$ python -q
>>> import numpy as np
>>> import numpy.linalg as la
>>> np.set_printoptions(precision=2, suppress=True, linewidth=160)
>>> W0 = np.loadtxt("out10.csv", delimiter=",")
>>> W0
array([[ 2., 10., -1.,  2.],
       [ 0.,  0.,  1.,  3.],
       [ 0.,  0.,  2.,  1.]])
>>> def softmax(z):
...     e = np.exp(z - z.max(axis=-1, keepdims=True))
...     return e / e.sum(axis=-1, keepdims=True)
... 
>>> softmax(W0[1])
array([0.04, 0.04, 0.11, 0.81])
>>> softmax(W0).sum(axis=1)
array([1., 1., 1.])
>>> scores = W0 @ W0.T / np.sqrt(4)
>>> print(np.round(softmax(scores), 2) + 0)
[[1.   0.   0.  ]
 [0.07 0.86 0.07]
 [0.04 0.48 0.48]]
>>> softmax(scores).round(6).argmax(axis=1)
array([0, 1, 1])
>>> softmax(scores + np.triu(np.full(scores.shape, -np.inf), 1))
array([[1.  , 0.  , 0.  ],
       [0.08, 0.92, 0.  ],
       [0.04, 0.48, 0.48]])
>>> softmax(scores)[1] @ W0
array([0.14, 0.71, 0.93, 2.79])
>>> np.round(la.norm(W0), 2)
np.float64(11.14)
>>> W0 - W0[0]
array([[  0.,   0.,   0.,   0.],
       [ -2., -10.,   2.,   1.],
       [ -2., -10.,   3.,  -1.]])
>>> la.svd(W0, compute_uv=False)
array([10.45,  3.59,  1.36])
>>> np.unravel_index(np.abs(W0).argmax(), W0.shape)
(np.int64(0), np.int64(1))
>>> W0.sum(axis=1)
array([13.,  4.,  3.])
>>> W0.shape
(3, 4)
>>> vec = np.array([0, 0, 1, 2])
>>> W0 @ vec
array([3., 7., 4.])
>>> print(W0 @ np.ones(4))
[13.  4.  3.]
>>> A = np.loadtxt("m.csv", delimiter=",")
>>> A
array([[  1.,  -3.,  -2.,  -2.,   1.],
       [  1.,   0.,  -5.,  -1.,  -2.],
       [  3.,   2.,  -5.,   1.,  -5.],
       [  0.,   4.,  -7.,   4.,  -3.],
       [  1.,   4.,  -7.,   4.,  -5.],
       [  3.,   4.,  -8.,   4.,  -8.],
       [  3.,   5.,  -7.,   5.,  -5.],
       [  3.,   8.,  -6.,   4.,  -6.],
       [  5.,  10.,  -8.,   1.,  -6.],
       [  5.,  11.,  -8.,   4.,  -6.],
       [  2.,  10., -10.,   3.,  -9.],
       [ -1.,  11.,  -8.,   3., -12.],
       [  2.,  14., -11.,   5., -11.],
       [  1.,  11.,  -9.,   5., -14.],
       [  3.,   9., -10.,   8., -17.],
       [  6.,  10., -13.,   7., -17.],
       [  6.,   8., -11.,   5., -15.],
       [  6.,   6.,  -8.,   3., -13.],
       [  3.,   8., -11.,   3., -15.],
       [  2.,  10., -14.,   2., -15.]])
>>> proj = A @ la.solve(A.T @ A, A.T)
>>> print(round(np.trace(proj), 2))
5.0
>>> cent = 5 * np.array([[-1.1, 0.0, -0.2, 0.4], [0.3, -1.1, -0.6, 0.9]])
>>> rng = np.random.default_rng(764370)
>>> idx = rng.integers(0, 2, 31)
>>> E = cent[idx] + rng.normal(size=(31, 4))
>>> E
array([[ 1.24, -4.74, -3.85,  4.38],
       [-6.01, -1.79, -1.21,  1.43],
       [ 2.48, -7.54, -3.93,  5.78],
       [-4.26,  0.67, -1.19,  3.19],
       [-6.01, -0.07, -2.37,  3.2 ],
       [ 2.51, -4.19, -2.48,  6.37],
       [ 1.05, -5.19, -2.36,  4.6 ],
       [ 2.45, -3.83, -2.77,  2.1 ],
       [ 1.17, -6.59, -1.63,  5.8 ],
       [ 1.9 , -4.87, -2.53,  4.64],
       [ 1.17, -6.36, -1.  ,  3.78],
       [ 3.23, -7.01, -2.03,  4.73],
       [ 0.91, -7.  , -2.18,  5.25],
       [ 1.05, -5.49, -2.79,  3.92],
       [ 2.13, -6.03, -2.83,  4.61],
       [-4.66,  0.45, -1.79,  3.32],
       [-4.51,  0.43, -1.29,  1.79],
       [ 0.84, -4.49, -2.54,  5.65],
       [-5.61,  0.03, -2.14,  2.  ],
       [-6.41,  0.34, -1.6 ,  0.36],
       [-4.75, -0.08, -0.76,  1.78],
       [ 1.34, -5.82, -3.18,  3.25],
       [ 1.36, -5.2 , -2.39,  4.17],
       [ 2.46, -3.57, -2.46,  4.06],
       [ 0.7 , -5.09, -3.11,  4.87],
       [-5.5 , -0.2 , -1.62,  2.36],
       [ 1.89, -6.03, -4.  ,  4.87],
       [ 1.46, -5.32, -2.8 ,  3.19],
       [ 1.56, -6.58, -2.59,  4.08],
       [-5.04,  0.12,  0.7 , -0.42],
       [-6.24, -2.74, -0.56,  0.67]])
>>> idx = E[:, 0] > np.median(E[:, 0])
>>> f = E[idx].mean(axis=0) - E[~idx].mean(axis=0)
>>> print(np.argsort(-np.abs(f).round(6), kind="stable"))
[0 1 3 2]
>>> ((E - E.mean(axis=0)) @ f > 0).astype(int)
array([1, 0, 1, 0, 0, 1, 1, 1, 1, 1, 1, 1, 1, 1, 1, 0, 0, 1, 0, 0, 0, 1, 1, 1, 1, 0, 1, 1, 1, 0, 0])
>>> np.round((((E - E.mean(axis=0)) @ f > 0) == idx).mean(), 2)
np.float64(0.84)
